>>> import numpy as np
>>> from numpy import linalg as LA
>>> np.set_printoptions(suppress=True, linewidth=120)
>>> F = np.loadtxt("layer8.csv", delimiter=",")
>>> F
array([[-14.208,   8.31 ,  18.317,   2.496, -26.804, -14.965],
       [ -6.552,  24.776,  18.028,  18.482,  26.896,  14.886],
       [-12.177,  23.397,  24.484,  16.306,   8.759,   4.498],
       [-18.72 ,  15.908,  26.798,   7.672, -27.575, -15.043],
       [ -0.739,  16.452,   9.077,  12.875,  26.679,  15.126],
       [  6.201,  -0.387,  -6.344,   2.341,  18.372,  10.186]])
>>> [round(float(x), 3) for x in LA.svd(F, compute_uv=False)[:3]]
[71.345, 68.863, 1.041]
>>> LA.matrix_rank(F, rtol=0.1)
np.int64(2)
>>> A2 = F / LA.norm(F, axis=1, keepdims=True)
>>> gram = A2 @ A2.T
>>> round(float(np.degrees(np.arccos(np.clip(gram[5, 1], -1, 1)))), 3)
61.295
>>> (np.abs(gram) > 0.9).astype(int)
array([[1, 0, 0, 1, 0, 1],
       [0, 1, 0, 0, 1, 0],
       [0, 0, 1, 0, 0, 0],
       [1, 0, 0, 1, 0, 0],
       [0, 1, 0, 0, 1, 0],
       [1, 0, 0, 0, 0, 1]])
>>> gram[5].round(3)
array([-0.936,  0.48 ,  0.005, -0.837,  0.692,  1.   ])
>>> gram = F.T @ F
>>> np.allclose(gram, gram.T)
True
>>> (F @ F.T).shape
(6, 6)
>>> LA.matrix_rank(gram)
np.int64(6)
>>> np.round(LA.eigvalsh(gram)[::-1], 3) + 0
array([5090.097, 4742.101,    1.084,    0.488,    0.383,    0.   ])
>>> K = np.load("a.npy")
>>> K
array([[ 1.,  2.],
       [ 0., -5.]])
>>> u, g = K[0], K[1]
>>> u @ g
np.float64(-10.0)
>>> p = (u @ g) / (u @ u) * u
>>> g - p
array([ 2., -1.])
>>> A2 = K[0, 0] * K[1:] - np.outer(K[1:, 0], K[0])
>>> A2
array([[ 0., -5.]])
>>> np.flatnonzero(~A2.round(6).any(axis=1))
array([], dtype=int64)
>>> X = np.load("run18.npy")
>>> X
array([[ 3,  0,  0],
       [-7, -7, -8],
       [-1, -2,  2],
       [ 6, -8,  7]])
>>> np.count_nonzero(X)
np.int64(10)
>>> np.zeros(4, 3)
Traceback (most recent call last):
  File "<python-input-29>", line 1, in <module>
    np.zeros(4, 3)
    ~~~~~~~~^^^^^^
TypeError: Cannot interpret '3' as a data type
>>> np.round(LA.norm(X), 3)
np.float64(18.138)
>>> X - X[0]
array([[  0,   0,   0],
       [-10,  -7,  -8],
       [ -4,  -2,   2],
       [  3,  -8,   7]])
>>> np.unravel_index(np.abs(X).argmax(), X.shape)
(np.int64(1), np.int64(2))
>>> np.abs(X).max()
np.int64(8)
>>> A2 = np.c_[X[:, :1] @ np.array([[5]]), np.array([0, -2, 2, -2])]
>>> A2
array([[ 15,   0],
       [-35,  -2],
       [ -5,   2],
       [ 30,  -2]])
>>> np.round(LA.norm(LA.qr(X)[0].T @ A2, axis=0) ** 2 / ((A2 ** 2).sum(axis=0) + 1e-12), 3)
array([1.   , 0.726])
>>> LA.matrix_rank(np.c_[X, A2])
np.int64(4)
>>> hat = X @ LA.solve(X.T @ X, X.T)
>>> np.round(np.trace(hat), 3)
np.float64(3.0)
>>> np.round(LA.eigvalsh(hat), 3) + 0
array([0., 1., 1., 1.])
>>> arr = np.load("mat.npy")
>>> arr
array([[ 1.3  , -0.6  ,  1.   , -1.765,  1.1  ],
       [ 2.4  , -1.   , -0.5  , -2.995,  1.2  ],
       [-1.2  , -1.7  ,  1.1  , -5.102, -1.3  ],
       [ 1.3  , -0.1  , -1.1  , -0.305,  0.5  ],
       [ 1.   ,  0.5  ,  0.2  ,  1.523, -0.2  ],
       [-0.4  ,  1.6  , -0.2  ,  4.812,  1.4  ],
       [ 0.2  ,  1.2  ,  0.6  ,  3.575,  2.   ],
       [ 0.1  ,  1.8  ,  0.5  ,  5.414,  0.   ],
       [-1.1  ,  0.   ,  0.4  , -0.005,  2.9  ],
       [-0.5  , -0.6  , -0.9  , -1.784, -0.4  ],
       [ 1.5  ,  1.5  , -0.5  ,  4.504, -0.8  ],
       [-0.1  ,  1.2  ,  0.2  ,  3.608,  0.8  ],
       [-1.6  ,  1.6  , -0.8  ,  4.836, -1.2  ],
       [ 1.3  ,  0.2  ,  0.3  ,  0.57 , -0.1  ],
       [ 0.1  ,  1.2  ,  0.9  ,  3.617, -0.7  ],
       [ 0.7  ,  0.2  ,  0.1  ,  0.594, -0.1  ],
       [-1.8  ,  0.   , -0.3  , -0.011, -2.7  ],
       [ 0.8  , -0.4  ,  0.2  , -1.211,  1.7  ]])
>>> Z = arr[[12, 16]].astype(float)
>>> for _ in range(6):
...     labels = LA.norm(arr[:, None] - Z, axis=-1).argmin(axis=1)
...     Z = np.array([arr[labels == j].mean(axis=0) for j in range(2)])
... 
>>> labels
array([1, 1, 1, 1, 1, 0, 0, 0, 1, 1, 0, 0, 0, 1, 0, 1, 1, 1])
>>> Z.round(3)
array([[-0.029,  1.443,  0.1  ,  4.338,  0.214],
       [ 0.382, -0.318,  0.045, -0.954,  0.236]])
>>> np.bincount(labels)
array([ 7, 11])
>>> m1 = np.loadtxt("out19.csv", delimiter=",")
>>> m1
array([[-0.877,  3.179,  2.375,  0.814],
       [-0.078,  1.024, -0.631,  0.644],
       [-0.41 ,  2.972,  2.583,  0.167],
       [ 0.328,  0.747, -0.403, -0.006],
       [-1.094,  2.388,  2.779,  0.818],
       [-0.158,  2.01 , -1.289,  1.422],
       [-0.33 ,  2.005,  3.23 , -0.616],
       [-0.847,  1.753,  0.979,  1.112],
       [-0.79 ,  0.398, -0.457,  1.428],
       [-0.415,  1.235, -0.78 ,  1.344],
       [-1.367,  1.527,  3.204,  0.832],
       [ 0.287,  2.147,  1.125, -0.338],
       [-0.488,  0.176, -0.249,  0.669],
       [-0.773,  3.252,  2.332,  0.877],
       [-1.04 ,  1.36 ,  3.384,  0.116],
       [ 0.288,  1.802, -0.942,  0.709],
       [-0.123,  2.369,  0.803,  0.46 ],
       [-0.626,  2.219,  2.932,  0.19 ],
       [-0.281,  0.628,  1.766, -0.362],
       [ 0.298,  2.2  ,  1.03 , -0.288],
       [-0.312,  2.008,  3.144, -0.632],
       [ 0.353,  2.139,  0.928, -0.293],
       [-0.371,  1.623,  1.204,  0.392],
       [-0.445,  0.25 , -0.265,  0.771],
       [-0.382,  3.013,  2.65 ,  0.132],
       [ 0.039,  2.818,  2.827, -0.576]])
>>> Ac = m1 - m1.mean(axis=0)
>>> evecs = LA.svd(Ac)[2][:3]
>>> A2 = Ac - Ac @ evecs.T @ evecs
>>> np.round(np.diag(evecs.T @ evecs), 3)
array([0.419, 0.969, 0.923, 0.689])
>>> np.round(np.cov(Ac @ evecs.T, rowvar=False), 3) + 0
array([[2.813, 0.   , 0.   ],
       [0.   , 0.537, 0.   ],
       [0.   , 0.   , 0.452]])
>>> d = LA.norm(m1[:, None] - m1[None], axis=-1)
>>> np.flatnonzero(d[24] < d.mean() / 2)
array([ 0,  2,  4, 13, 17, 24, 25])
>>> (d + 1e9 * np.eye(26)).round(6).argmin(axis=1)
array([13,  9, 24,  1, 17, 15, 20, 22, 23,  1, 14, 19, 23,  0, 10,  1, 22,  4, 22, 11,  6, 19, 16, 12,  2, 24])
>>> labels = m1[:, 0] > np.median(m1[:, 0])
>>> u = m1[labels].mean(axis=0) - m1[~labels].mean(axis=0)
>>> np.argsort(-np.abs(u).round(6), kind="stable")
array([0, 3, 2, 1])
>>> u.round(3)
array([ 0.73 , -0.016, -0.667, -0.673])
>>> ((m1 - m1.mean(axis=0)) @ u > 0).astype(int)
array([0, 1, 0, 1, 0, 1, 0, 0, 1, 1, 0, 1, 1, 0, 0, 1, 1, 0, 1, 1, 0, 1, 1, 1, 0, 0])
>>> m1.reshape(2, -1)
array([[-0.877,  3.179,  2.375,  0.814, -0.078,  1.024, -0.631,  0.644, -0.41 ,  2.972,  2.583,  0.167,  0.328,
         0.747, -0.403, -0.006, -1.094,  2.388,  2.779,  0.818, -0.158,  2.01 , -1.289,  1.422, -0.33 ,  2.005,
         3.23 , -0.616, -0.847,  1.753,  0.979,  1.112, -0.79 ,  0.398, -0.457,  1.428, -0.415,  1.235, -0.78 ,
         1.344, -1.367,  1.527,  3.204,  0.832,  0.287,  2.147,  1.125, -0.338, -0.488,  0.176, -0.249,  0.669],
       [-0.773,  3.252,  2.332,  0.877, -1.04 ,  1.36 ,  3.384,  0.116,  0.288,  1.802, -0.942,  0.709, -0.123,
         2.369,  0.803,  0.46 , -0.626,  2.219,  2.932,  0.19 , -0.281,  0.628,  1.766, -0.362,  0.298,  2.2  ,
         1.03 , -0.288, -0.312,  2.008,  3.144, -0.632,  0.353,  2.139,  0.928, -0.293, -0.371,  1.623,  1.204,
         0.392, -0.445,  0.25 , -0.265,  0.771, -0.382,  3.013,  2.65 ,  0.132,  0.039,  2.818,  2.827, -0.576]])
>>> m1.ravel(order="F")
array([-0.877, -0.078, -0.41 ,  0.328, -1.094, -0.158, -0.33 , -0.847, -0.79 , -0.415, -1.367,  0.287, -0.488, -0.773,
       -1.04 ,  0.288, -0.123, -0.626, -0.281,  0.298, -0.312,  0.353, -0.371, -0.445, -0.382,  0.039,  3.179,  1.024,
        2.972,  0.747,  2.388,  2.01 ,  2.005,  1.753,  0.398,  1.235,  1.527,  2.147,  0.176,  3.252,  1.36 ,  1.802,
        2.369,  2.219,  0.628,  2.2  ,  2.008,  2.139,  1.623,  0.25 ,  3.013,  2.818,  2.375, -0.631,  2.583, -0.403,
        2.779, -1.289,  3.23 ,  0.979, -0.457, -0.78 ,  3.204,  1.125, -0.249,  2.332,  3.384, -0.942,  0.803,  2.932,
        1.766,  1.03 ,  3.144,  0.928,  1.204, -0.265,  2.65 ,  2.827,  0.814,  0.644,  0.167, -0.006,  0.818,  1.422,
       -0.616,  1.112,  1.428,  1.344,  0.832, -0.338,  0.669,  0.877,  0.116,  0.709,  0.46 ,  0.19 , -0.362, -0.288,
       -0.632, -0.293,  0.392,  0.771,  0.132, -0.576])
>>> m1.reshape(-1, 2)
array([[-0.877,  3.179],
       [ 2.375,  0.814],
       [-0.078,  1.024],
       [-0.631,  0.644],
       [-0.41 ,  2.972],
       [ 2.583,  0.167],
       [ 0.328,  0.747],
       [-0.403, -0.006],
       [-1.094,  2.388],
       [ 2.779,  0.818],
       [-0.158,  2.01 ],
       [-1.289,  1.422],
       [-0.33 ,  2.005],
       [ 3.23 , -0.616],
       [-0.847,  1.753],
       [ 0.979,  1.112],
       [-0.79 ,  0.398],
       [-0.457,  1.428],
       [-0.415,  1.235],
       [-0.78 ,  1.344],
       [-1.367,  1.527],
       [ 3.204,  0.832],
       [ 0.287,  2.147],
       [ 1.125, -0.338],
       [-0.488,  0.176],
       [-0.249,  0.669],
       [-0.773,  3.252],
       [ 2.332,  0.877],
       [-1.04 ,  1.36 ],
       [ 3.384,  0.116],
       [ 0.288,  1.802],
       [-0.942,  0.709],
       [-0.123,  2.369],
       [ 0.803,  0.46 ],
       [-0.626,  2.219],
       [ 2.932,  0.19 ],
       [-0.281,  0.628],
       [ 1.766, -0.362],
       [ 0.298,  2.2  ],
       [ 1.03 , -0.288],
       [-0.312,  2.008],
       [ 3.144, -0.632],
       [ 0.353,  2.139],
       [ 0.928, -0.293],
       [-0.371,  1.623],
       [ 1.204,  0.392],
       [-0.445,  0.25 ],
       [-0.265,  0.771],
       [-0.382,  3.013],
       [ 2.65 ,  0.132],
       [ 0.039,  2.818],
       [ 2.827, -0.576]])
>>> blk = m1.reshape(26, 2, -1)
>>> blk[:, 0]
array([[-0.877,  3.179],
       [-0.078,  1.024],
       [-0.41 ,  2.972],
       [ 0.328,  0.747],
       [-1.094,  2.388],
       [-0.158,  2.01 ],
       [-0.33 ,  2.005],
       [-0.847,  1.753],
       [-0.79 ,  0.398],
       [-0.415,  1.235],
       [-1.367,  1.527],
       [ 0.287,  2.147],
       [-0.488,  0.176],
       [-0.773,  3.252],
       [-1.04 ,  1.36 ],
       [ 0.288,  1.802],
       [-0.123,  2.369],
       [-0.626,  2.219],
       [-0.281,  0.628],
       [ 0.298,  2.2  ],
       [-0.312,  2.008],
       [ 0.353,  2.139],
       [-0.371,  1.623],
       [-0.445,  0.25 ],
       [-0.382,  3.013],
       [ 0.039,  2.818]])
>>> blk.shape
(26, 2, 2)
>>> np.swapaxes(blk, 1, 2)[13]
array([[-0.773,  2.332],
       [ 3.252,  0.877]])
